$ ipython --no-banner

In [1]: import numpy as np

In [2]: from numpy import linalg as LA

In [3]: np.set_printoptions(precision=1, suppress=True, linewidth=160, floatmode="fixed")

In [4]: data = np.load("x.npy")

In [5]: data.round(1) + 0
Out[5]: 
array([[ 11.6,  -9.8,   5.9,  17.5],
       [ 10.1,  -8.8,   5.5,  15.4],
       [  5.0,  -5.5,   3.7,   7.9],
       [  4.9,  -5.4,   3.6,   7.8],
       [  3.4,  -4.3,   2.9,   5.4],
       [  2.2,  -3.2,   2.2,   3.4],
       [  1.6,  -2.6,   1.7,   2.3],
       [  0.7,  -1.4,   0.7,   0.7],
       [  0.2,  -0.3,   0.1,   0.1],
       [  0.1,  -0.1,   0.0,   0.0],
       [ -0.2,   0.3,  -0.1,  -0.1],
       [ -0.6,   0.8,  -0.2,  -0.3],
       [ -3.0,   2.9,  -0.2,  -1.4],
       [ -6.5,   5.3,   0.0,  -3.3],
       [ -8.8,   6.8,   0.2,  -4.7],
       [ -9.8,   7.4,   0.3,  -5.3],
       [-16.5,  11.4,   1.0,  -9.8],
       [-19.3,  13.1,   1.2, -11.7],
       [-21.0,  14.0,   1.4, -12.9]])

In [6]: rk = LA.matrix_rank(data)

In [7]: rk
Out[7]: np.int64(3)

In [8]: ns = LA.svd(data)[2][rk:].T

In [9]: ns.shape
Out[9]: (4, 1)

In [10]: np.round(data @ ns, 1) + 0
Out[10]: 
array([[0.0],
       [0.0],
       [0.0],
       [0.0],
       [0.0],
       [0.0],
       [0.0],
       [0.0],
       [0.0],
       [0.0],
       [0.0],
       [0.0],
       [0.0],
       [0.0],
       [0.0],
       [0.0],
       [0.0],
       [0.0],
       [0.0]])

In [11]: np.allclose(data @ ns, 0)
Out[11]: True

In [12]: cen = data - data.mean(axis=0)

In [13]: left, sv, Vh = LA.svd(cen, full_matrices=False)

In [14]: np.round(cen.mean(axis=0), 1) + 0
Out[14]: array([0.0, 0.0, 0.0, 0.0])

In [15]: (np.sign(left[:, 0]) == np.sign(left[0, 0])).astype(int)
Out[15]: array([1, 1, 1, 1, 1, 1, 1, 1, 1, 1, 1, 1, 0, 0, 0, 0, 0, 0, 0])

In [16]: np.abs(Vh[0]).argmax()
Out[16]: np.int64(0)

In [17]: np.round((sv ** 2).sum() ** 2 / (sv ** 4).sum(), 1)
Out[17]: np.float64(1.1)

In [18]: C2 = np.cov(data, rowvar=False)

In [19]: np.round(np.median(data, axis=0), 1) + 0
Out[19]: array([ 0.1, -0.1,  1.0,  0.0])

In [20]: data.std(axis=0)
Out[20]: array([8.9, 6.8, 1.8, 7.8])

In [21]: np.polyfit(data[:, 0], data[:, 2], 1)
Out[21]: array([0.1, 1.9])

In [22]: np.corrcoef(data.T)
Out[22]: 
array([[ 1.0, -1.0,  0.6,  1.0],
       [-1.0,  1.0, -0.6, -1.0],
       [ 0.6, -0.6,  1.0,  0.8],
       [ 1.0, -1.0,  0.8,  1.0]])

In [23]: np.argsort(-data.std(axis=0).round(6), kind="stable")
Out[23]: array([0, 3, 1, 2])

In [24]: K = np.array([[1.0, 0.2, 0.0, 0.0, 0.0],
    ...:     [0.2, 1.0, 0.2, 0.0, 0.0],
    ...:     [0.0, 0.2, 1.0, 0.2, 0.0],
    ...:     [0.0, 0.0, 0.2, 1.0, 0.2],
    ...:     [0.0, 0.0, 0.0, 0.2, 1.0]])

In [25]: x0 = np.array([-1, 1, -2, 1, 1])

In [26]: target = K @ x0

In [27]: b, lr = np.zeros(5), 1 / LA.norm(K, 2) ** 2

In [28]: for i in range(15):
    ...:     b -= lr * K.T @ (K @ b - target)
    ...:     if i % 5 == 0: print(i, round(LA.norm(K @ b - target), 1))
    ...: 
0 1.3
5 0.3
10 0.1

In [29]: round(LA.cond(K), 1)
Out[29]: np.float64(2.1)

In [30]: b
Out[30]: array([-1.0,  1.0, -2.0,  1.0,  1.0])

In [31]: np.round(LA.norm(K[1] - K[2]), 1)
Out[31]: np.float64(1.2)

In [32]: np.round(LA.norm(K, 1), 1), round(LA.norm(K, np.inf), 1)
Out[32]: (np.float64(1.4), np.float64(1.4))

In [33]: round(LA.norm(K, "nuc"), 1)
Out[33]: np.float64(5.0)

In [34]: LA.norm(K, axis=1).argmax()
Out[34]: np.int64(1)

In [35]: K[1] @ K[2]
Out[35]: np.float64(0.4)

In [36]: np.round(LA.norm(K) ** 2 / LA.norm(K, 2) ** 2, 1)
Out[36]: np.float64(2.9)

In [37]: x0 = np.ones(5)

In [38]: for _ in range(6):
    ...:     x0 = K @ x0
    ...:     x0 /= LA.norm(x0)
    ...:     print(round(x0 @ K @ x0, 1))
    ...: 
1.3
1.3
1.3
1.3
1.3
1.3

In [39]: np.round(LA.eigvalsh(K)[-1], 1)
Out[39]: np.float64(1.3)

In [40]: x0
Out[40]: array([0.3, 0.5, 0.6, 0.5, 0.3])

In [41]: q, vecs = LA.qr(K[:, :2])[0], LA.qr(K[:, 2:])[0]

In [42]: sv = LA.svd(q.T @ vecs, compute_uv=False)

In [43]: np.degrees(np.arccos(sv.clip(0, 1)))
Out[43]: array([66.2, 89.7])

In [44]: sv.round(1) + 0
Out[44]: array([0.4, 0.0])

In [45]: vals, vecs = LA.eig(K)

In [46]: np.round(K @ vecs[:, 0] - vals[0] * vecs[:, 0], 1) + 0
Out[46]: array([0.0, 0.0, 0.0, 0.0, 0.0])

In [47]: vals
Out[47]: array([1.3, 0.7, 0.8, 1.0, 1.2])

In [48]: np.sort(LA.eigvals(K.T))
Out[48]: array([0.7, 0.8, 1.0, 1.2, 1.3])

In [49]: rng = np.random.default_rng(83)

In [50]: F = np.eye(5, dtype=int)[rng.permutation(5)]

In [51]: F
Out[51]: 
array([[0, 0, 0, 0, 1],
       [1, 0, 0, 0, 0],
       [0, 1, 0, 0, 0],
       [0, 0, 0, 1, 0],
       [0, 0, 1, 0, 0]])

In [52]: (F != 0).astype(int)
Out[52]: 
array([[0, 0, 0, 0, 1],
       [1, 0, 0, 0, 0],
       [0, 1, 0, 0, 0],
       [0, 0, 0, 1, 0],
       [0, 0, 1, 0, 0]])

In [53]: np.round(LA.det(F), 1)
Out[53]: np.float64(-1.0)

In [54]: np.round(np.sort(LA.eigvals(F).real), 1) + 0
Out[54]: array([-1.0,  0.0,  0.0,  1.0,  1.0])

In [55]: (LA.matrix_power((F != 0) + (F.T != 0) + np.eye(5), 5) > 0).astype(int)
Out[55]: 
array([[1, 1, 1, 0, 1],
       [1, 1, 1, 0, 1],
       [1, 1, 1, 0, 1],
       [0, 0, 0, 1, 0],
       [1, 1, 1, 0, 1]])

In [56]: mat = np.load("arr.npy")

In [57]: mat
Out[57]: 
array([[ 0,  3, -2,  3,  0],
       [-3,  0, -2,  4, -1],
       [ 2,  2,  0,  3,  2],
       [-3, -4, -3,  0, -4],
       [ 0,  1, -2,  4,  0]])

In [58]: x0 = np.array([-1, -1, 1, -2, -2])

In [59]: x0 @ mat @ x0
Out[59]: np.int64(0)

In [60]: np.round(LA.svd(mat, compute_uv=False), 1) + 0
Out[60]: array([8.3, 8.3, 1.8, 1.8, 0.0])

In [61]: q = LA.solve(np.eye(5) - mat, np.eye(5) + mat)

In [62]: np.round(LA.det(q), 1)
Out[62]: np.float64(1.0)

In [63]: np.round(q @ q.T, 1) + 0
Out[63]: 
array([[1.0, 0.0, 0.0, 0.0, 0.0],
       [0.0, 1.0, 0.0, 0.0, 0.0],
       [0.0, 0.0, 1.0, 0.0, 0.0],
       [0.0, 0.0, 0.0, 1.0, 0.0],
       [0.0, 0.0, 0.0, 0.0, 1.0]])

In [64]: np.round(np.abs(LA.eigvals(mat)).max(), 1)
Out[64]: np.float64(8.3)

In [65]: np.round(np.sort(np.abs(LA.eigvals(mat))), 1) + 0
Out[65]: array([0.0, 1.8, 1.8, 8.3, 8.3])

In [66]: LA.matrix_power(mat, 2)
Out[66]: 
array([[-22, -16, -15,   6, -19],
       [-16, -30,  -4, -19, -20],
       [-15,  -4, -21,  22, -14],
       [  6, -19,  22, -50,  -2],
       [-19, -20, -14,  -2, -21]])

In [67]: np.allclose(mat @ mat.T, mat.T @ mat)
Out[67]: True

In [68]: np.trace(mat)
Out[68]: np.int64(0)

In [69]: round(float(LA.det(mat)), 1)
Out[69]: -0.0

In [70]: left, sv, Vh = LA.svd(mat)

In [71]: sv.round(1) + 0
Out[71]: array([8.3, 8.3, 1.8, 1.8, 0.0])

In [72]: np.argmax(sv[:-1] / (sv[1:] + 1e-6)) + 1
Out[72]: np.int64(4)

In [73]: A2 = left[:, :4] @ np.diag(sv[:4]) @ Vh[:4]

In [74]: A2.round(1) + 0
Out[74]: 
array([[ 0.0,  3.0, -2.0,  3.0,  0.0],
       [-3.0,  0.0, -2.0,  4.0, -1.0],
       [ 2.0,  2.0,  0.0,  3.0,  2.0],
       [-3.0, -4.0, -3.0,  0.0, -4.0],
       [ 0.0,  1.0, -2.0,  4.0,  0.0]])

In [75]: round(np.abs(mat - A2).max(), 1)
Out[75]: np.float64(0.0)

In [76]: LA.matrix_rank(mat, rtol=0.05)
Out[76]: np.int64(4)

In [77]: J = np.load("a.npy")

In [78]: J
Out[78]: 
array([[0, 1, 1, 0, 0, 1],
       [1, 0, 1, 0, 0, 1],
       [1, 1, 0, 1, 0, 0],
       [0, 0, 1, 0, 0, 0],
       [0, 0, 0, 0, 0, 1],
       [1, 1, 0, 0, 1, 0]])

In [79]: f = np.array([8, 7])

In [80]: np.convolve(J[3], f)
Out[80]: array([0, 0, 8, 7, 0, 0, 0])

In [81]: np.polyval(f, J[3])
Out[81]: array([ 7,  7, 15,  7,  7,  7])

In [82]: np.correlate(J[3], J[4], "full")
Out[82]: array([0, 0, 1, 0, 0, 0, 0, 0, 0, 0, 0])

In [83]: A2 = LA.inv(J)

In [84]: round(float(LA.det(J) * LA.det(A2)), 1)
Out[84]: 1.0

In [85]: np.allclose(A2, J.T)
Out[85]: False

In [86]: (np.abs(A2) > 1e-9).astype(int)
Out[86]: 
array([[0, 1, 0, 1, 1, 0],
       [1, 0, 0, 1, 1, 0],
       [0, 0, 0, 1, 0, 0],
       [1, 1, 1, 1, 1, 0],
       [1, 1, 0, 1, 1, 1],
       [0, 0, 0, 0, 1, 0]])

In [87]: np.round(LA.slogdet(J)[0], 1)
Out[87]: np.float64(-1.0)

In [88]: J @ A2
Out[88]: 
array([[1.0, 0.0, 0.0, 0.0, 0.0, 0.0],
       [0.0, 1.0, 0.0, 0.0, 0.0, 0.0],
       [0.0, 0.0, 1.0, 0.0, 0.0, 0.0],
       [0.0, 0.0, 0.0, 1.0, 0.0, 0.0],
       [0.0, 0.0, 0.0, 0.0, 1.0, 0.0],
       [0.0, 0.0, 0.0, 0.0, 0.0, 1.0]])

In [89]: lab = rng.permutation(6)

In [90]: lab
Out[90]: array([2, 1, 4, 5, 3, 0])

In [91]: A2 = J[lab][:, lab]

In [92]: A2
Out[92]: 
array([[0, 1, 0, 0, 1, 1],
       [1, 0, 0, 1, 0, 1],
       [0, 0, 0, 1, 0, 0],
       [0, 1, 1, 0, 0, 1],
       [1, 0, 0, 0, 0, 0],
       [1, 1, 0, 1, 0, 0]])

In [93]: np.trace(A2)
Out[93]: np.int64(0)

In [94]: np.allclose(A2, J)
Out[94]: False

In [95]: np.diag(A2)
Out[95]: array([0, 0, 0, 0, 0, 0])

In [96]: W0 = np.loadtxt("dump.csv", delimiter=",")

In [97]: W0
Out[97]: 
array([[ 1.0, -2.0, -1.0,  2.0,  1.0],
       [ 1.0,  0.0, -2.0, -1.0, -2.0],
       [ 0.0,  0.0,  0.0,  0.0,  0.0],
       [ 1.0,  0.0, -2.0,  3.0,  1.0],
       [ 1.0, -1.0,  0.0,  1.0, -1.0],
       [-2.0,  1.0, -1.0, -1.0, -2.0],
       [ 1.0, -2.0, -1.0,  2.0,  1.0],
       [ 2.0,  1.0,  0.0,  2.0,  2.0],
       [ 0.0,  0.0,  0.0,  0.0,  0.0],
       [ 3.0,  0.0, -3.0,  2.0,  2.0],
       [ 1.0, -3.0,  1.0,  4.0,  2.0],
       [ 1.0,  1.0, -4.0,  1.0,  0.0],
       [ 1.0, -3.0,  1.0,  4.0,  2.0],
       [ 0.0,  0.0,  0.0,  0.0,  0.0],
       [ 0.0,  0.0,  0.0,  0.0,  0.0],
       [ 1.0, -2.0, -1.0,  2.0,  1.0],
       [ 0.0, -1.0,  2.0,  2.0,  1.0],
       [ 1.0,  0.0, -2.0, -1.0, -2.0],
       [ 2.0,  2.0, -2.0,  0.0,  1.0],
       [-2.0,  1.0, -1.0, -1.0, -2.0],
       [ 0.0, -1.0,  2.0,  2.0,  1.0],
       [ 3.0,  0.0, -3.0,  2.0,  2.0],
       [ 0.0,  0.0,  0.0,  0.0,  0.0],
       [ 0.0,  0.0,  0.0,  0.0,  0.0],
       [ 0.0,  0.0,  0.0,  0.0,  0.0],
       [ 0.0, -1.0,  2.0,  2.0,  1.0],
       [ 2.0,  2.0, -2.0,  0.0,  1.0],
       [-2.0,  1.0, -1.0, -1.0, -2.0],
       [-2.0,  0.0,  1.0,  1.0, -1.0],
       [ 0.0,  0.0,  0.0,  0.0,  0.0]])

In [98]: A2 = np.c_[W0[:, :3] @ np.array([[-1, -1, 2], [-2, 2, -2], [-1, -1, -1]]), np.array([0, 2, 0, 1, 3, 3, 3, 1, 2, 3, 1, 1, 2, 1, 2, 0, 2, 0, 3, 3, 2, 1, 3, 2, 2, 0, 3, 1, 3, 0])]

In [99]: A2
Out[99]: 
array([[ 4.0, -4.0,  7.0,  0.0],
       [ 1.0,  1.0,  4.0,  2.0],
       [ 0.0,  0.0,  0.0,  0.0],
       [ 1.0,  1.0,  4.0,  1.0],
       [ 1.0, -3.0,  4.0,  3.0],
       [ 1.0,  5.0, -5.0,  3.0],
       [ 4.0, -4.0,  7.0,  3.0],
       [-4.0,  0.0,  2.0,  1.0],
       [ 0.0,  0.0,  0.0,  2.0],
       [ 0.0,  0.0,  9.0,  3.0],
       [ 4.0, -8.0,  7.0,  1.0],
       [ 1.0,  5.0,  4.0,  1.0],
       [ 4.0, -8.0,  7.0,  2.0],
       [ 0.0,  0.0,  0.0,  1.0],
       [ 0.0,  0.0,  0.0,  2.0],
       [ 4.0, -4.0,  7.0,  0.0],
       [ 0.0, -4.0,  0.0,  2.0],
       [ 1.0,  1.0,  4.0,  0.0],
       [-4.0,  4.0,  2.0,  3.0],
       [ 1.0,  5.0, -5.0,  3.0],
       [ 0.0, -4.0,  0.0,  2.0],
       [ 0.0,  0.0,  9.0,  1.0],
       [ 0.0,  0.0,  0.0,  3.0],
       [ 0.0,  0.0,  0.0,  2.0],
       [ 0.0,  0.0,  0.0,  2.0],
       [ 0.0, -4.0,  0.0,  0.0],
       [-4.0,  4.0,  2.0,  3.0],
       [ 1.0,  5.0, -5.0,  1.0],
       [ 1.0,  1.0, -5.0,  3.0],
       [ 0.0,  0.0,  0.0,  0.0]])

In [100]: LA.norm(LA.qr(W0)[0].T @ A2, axis=0) ** 2 / ((A2 ** 2).sum(axis=0) + 1e-12)
Out[100]: array([1.0, 1.0, 1.0, 0.4])

In [101]: LA.matrix_rank(A2)
Out[101]: np.int64(4)

In [102]: x0 = np.array([0, 2, 3, 3])

In [103]: target = A2 @ x0

In [104]: target
Out[104]: 
array([13.0, 20.0,  0.0, 17.0, 15.0,  4.0, 22.0,  9.0,  6.0, 36.0,  8.0, 25.0, 11.0,  3.0,  6.0, 13.0, -2.0, 14.0, 23.0,  4.0, -2.0, 30.0,  9.0,  6.0,  6.0,
       -8.0, 23.0, -2.0, -4.0,  0.0])

In [105]: target = target + 0.1 * rng.normal(size=30)

In [106]: target.round(1) + 0
Out[106]: 
array([13.0, 19.9, -0.2, 16.9, 15.1,  4.1, 22.1,  8.9,  6.1, 36.0,  8.1, 25.0, 10.9,  3.0,  6.0, 13.0, -1.9, 14.0, 23.0,  4.1, -1.9, 30.0,  9.1,  5.8,  6.0,
       -8.0, 23.0, -2.0, -4.1,  0.0])

In [107]: b, *_ = LA.lstsq(A2, target)

In [108]: b.round(1) + 0
Out[108]: array([0.0, 2.0, 3.0, 3.0])

In [109]: np.round(LA.norm(target - A2 @ b), 1)
Out[109]: np.float64(0.4)

In [110]: [round(float(LA.norm(LA.solve(A2.T @ A2 + lam * np.eye(4), A2.T @ target))), 2) for lam in (0, 1, 10, 100)]
Out[110]: [4.69, 4.67, 4.49, 3.34]

In [111]: W1 = np.array([[2, 1, -2, 1, -1],
     ...:     [1, 2, -1, 1, -2],
     ...:     [1, -2, -2, 0, -2],
     ...:     [-2, 2, 2, 0, -1],
     ...:     [-1, -1, -1, 0, -2]])

In [112]: b = np.array([-1, -2, 2, 0, 0])

In [113]: act = np.maximum(W0 @ W1 + b, 0)

In [114]: act
Out[114]: 
array([[ 0.0,  0.0,  7.0,  0.0,  1.0],
       [ 3.0,  3.0,  4.0,  1.0,  8.0],
       [ 0.0,  0.0,  2.0,  0.0,  0.0],
       [ 0.0,  8.0,  9.0,  1.0,  0.0],
       [ 0.0,  0.0,  4.0,  0.0,  2.0],
       [ 0.0,  0.0,  7.0,  0.0,  7.0],
       [ 0.0,  0.0,  7.0,  0.0,  1.0],
       [ 0.0,  4.0,  0.0,  3.0,  0.0],
       [ 0.0,  0.0,  2.0,  0.0,  0.0],
       [ 0.0,  9.0,  4.0,  3.0,  0.0],
       [ 0.0,  0.0,  7.0,  0.0,  0.0],
       [ 0.0, 11.0,  9.0,  2.0,  4.0],
       [ 0.0,  0.0,  7.0,  0.0,  0.0],
       [ 0.0,  0.0,  2.0,  0.0,  0.0],
       [ 0.0,  0.0,  2.0,  0.0,  0.0],
       [ 0.0,  0.0,  7.0,  0.0,  1.0],
       [ 0.0,  0.0,  2.0,  0.0,  0.0],
       [ 3.0,  3.0,  4.0,  1.0,  8.0],
       [ 2.0,  7.0,  0.0,  4.0,  0.0],
       [ 0.0,  0.0,  7.0,  0.0,  7.0],
       [ 0.0,  0.0,  2.0,  0.0,  0.0],
       [ 0.0,  9.0,  4.0,  3.0,  0.0],
       [ 0.0,  0.0,  2.0,  0.0,  0.0],
       [ 0.0,  0.0,  2.0,  0.0,  0.0],
       [ 0.0,  0.0,  2.0,  0.0,  0.0],
       [ 0.0,  0.0,  2.0,  0.0,  0.0],
       [ 2.0,  7.0,  0.0,  4.0,  0.0],
       [ 0.0,  0.0,  7.0,  0.0,  7.0],
       [ 0.0,  0.0,  7.0,  0.0,  1.0],
       [ 0.0,  0.0,  2.0,  0.0,  0.0]])

In [115]: W2 = np.array([[3, 3], [3, 3], [2, 1], [2, 2], [2, 0]])

In [116]: W1 @ W2
Out[116]: 
array([[  5,   9],
       [  5,  10],
       [-11,  -5],
       [  2,   2],
       [-12,  -7]])
